% python3 -q
>>> import numpy as np
>>> from numpy import linalg as LA
>>> np.set_printoptions(precision=2, suppress=True, linewidth=140, legacy="1.25")
>>> mat = np.abs(np.array([[-5, -1, 5, -1, -2, 4, -3, -9],
...     [-7, -4, -6, 6, 5, -2, -4, 9],
...     [-6, 3, -5, -6, -6, -5, 1, 2],
...     [-9, -7, 4, 9, 4, -8, 1, 6],
...     [9, -2, 2, 6, 2, -4, 2, -1],
...     [-9, 1, 0, 5, -4, -3, -4, -3],
...     [-1, 3, -7, -4, -3, -3, -9, -8],
...     [4, -6, -6, -5, -7, -8, -9, 3]])) + np.eye(8)
>>> mat = mat / mat.sum(axis=1, keepdims=True)
>>> print(mat)
[[0.19 0.03 0.16 0.03 0.06 0.13 0.1  0.29]
 [0.16 0.11 0.14 0.14 0.11 0.05 0.09 0.2 ]
 [0.17 0.09 0.17 0.17 0.17 0.14 0.03 0.06]
 [0.18 0.14 0.08 0.2  0.08 0.16 0.02 0.12]
 [0.31 0.07 0.07 0.21 0.1  0.14 0.07 0.03]
 [0.3  0.03 0.   0.17 0.13 0.13 0.13 0.1 ]
 [0.03 0.08 0.18 0.1  0.08 0.08 0.26 0.21]
 [0.08 0.12 0.12 0.1  0.14 0.16 0.18 0.08]]
>>> other = LA.inv(mat)
>>> (np.abs(other) > 1e-9).astype(int)
array([[1, 1, 1, 1, 1, 1, 1, 1],
       [1, 1, 1, 1, 1, 1, 1, 1],
       [1, 1, 1, 1, 1, 1, 1, 1],
       [1, 1, 1, 1, 1, 1, 1, 1],
       [1, 1, 1, 1, 1, 1, 1, 1],
       [1, 1, 1, 1, 1, 1, 1, 1],
       [1, 1, 1, 1, 1, 1, 1, 1],
       [1, 1, 1, 1, 1, 1, 1, 1]])
>>> np.round(LA.det(mat) * other, 2) + 0
array([[0., 0., 0., 0., 0., 0., 0., 0.],
       [0., 0., 0., 0., 0., 0., 0., 0.],
       [0., 0., 0., 0., 0., 0., 0., 0.],
       [0., 0., 0., 0., 0., 0., 0., 0.],
       [0., 0., 0., 0., 0., 0., 0., 0.],
       [0., 0., 0., 0., 0., 0., 0., 0.],
       [0., 0., 0., 0., 0., 0., 0., 0.],
       [0., 0., 0., 0., 0., 0., 0., 0.]])
>>> np.round(LA.inv(other), 2) + 0
array([[0.19, 0.03, 0.16, 0.03, 0.06, 0.13, 0.1 , 0.29],
       [0.16, 0.11, 0.14, 0.14, 0.11, 0.05, 0.09, 0.2 ],
       [0.17, 0.09, 0.17, 0.17, 0.17, 0.14, 0.03, 0.06],
       [0.18, 0.14, 0.08, 0.2 , 0.08, 0.16, 0.02, 0.12],
       [0.31, 0.07, 0.07, 0.21, 0.1 , 0.14, 0.07, 0.03],
       [0.3 , 0.03, 0.  , 0.17, 0.13, 0.13, 0.13, 0.1 ],
       [0.03, 0.08, 0.18, 0.1 , 0.08, 0.08, 0.26, 0.21],
       [0.08, 0.12, 0.12, 0.1 , 0.14, 0.16, 0.18, 0.08]])
>>> np.round(LA.det(mat) * LA.det(other), 2)
1.0
>>> np.sort(np.abs(LA.eigvals(mat)))[::-1]
array([1.  , 0.18, 0.18, 0.15, 0.15, 0.09, 0.09, 0.07])
>>> mat @ np.ones(8)
array([1., 1., 1., 1., 1., 1., 1., 1.])
>>> print(mat.sum(axis=1))
[1. 1. 1. 1. 1. 1. 1. 1.]
>>> LA.matrix_power(mat, 2)
array([[0.16, 0.08, 0.12, 0.12, 0.12, 0.14, 0.13, 0.13],
       [0.17, 0.09, 0.12, 0.13, 0.11, 0.13, 0.11, 0.14],
       [0.21, 0.08, 0.11, 0.15, 0.11, 0.13, 0.08, 0.13],
       [0.19, 0.09, 0.1 , 0.14, 0.11, 0.13, 0.09, 0.15],
       [0.2 , 0.07, 0.11, 0.13, 0.1 , 0.13, 0.09, 0.17],
       [0.19, 0.07, 0.11, 0.12, 0.09, 0.13, 0.11, 0.17],
       [0.14, 0.09, 0.13, 0.14, 0.12, 0.12, 0.14, 0.13],
       [0.18, 0.08, 0.11, 0.15, 0.11, 0.12, 0.12, 0.13]])
>>> p = np.eye(8)[5]
>>> for _ in range(4):
...     p = p @ mat
...     print(p.round(2))
... 
[0.3  0.03 0.   0.17 0.13 0.13 0.13 0.1 ]
[0.19 0.07 0.11 0.12 0.09 0.13 0.11 0.17]
[0.17 0.08 0.12 0.13 0.11 0.13 0.11 0.14]
[0.18 0.08 0.12 0.13 0.11 0.13 0.11 0.14]
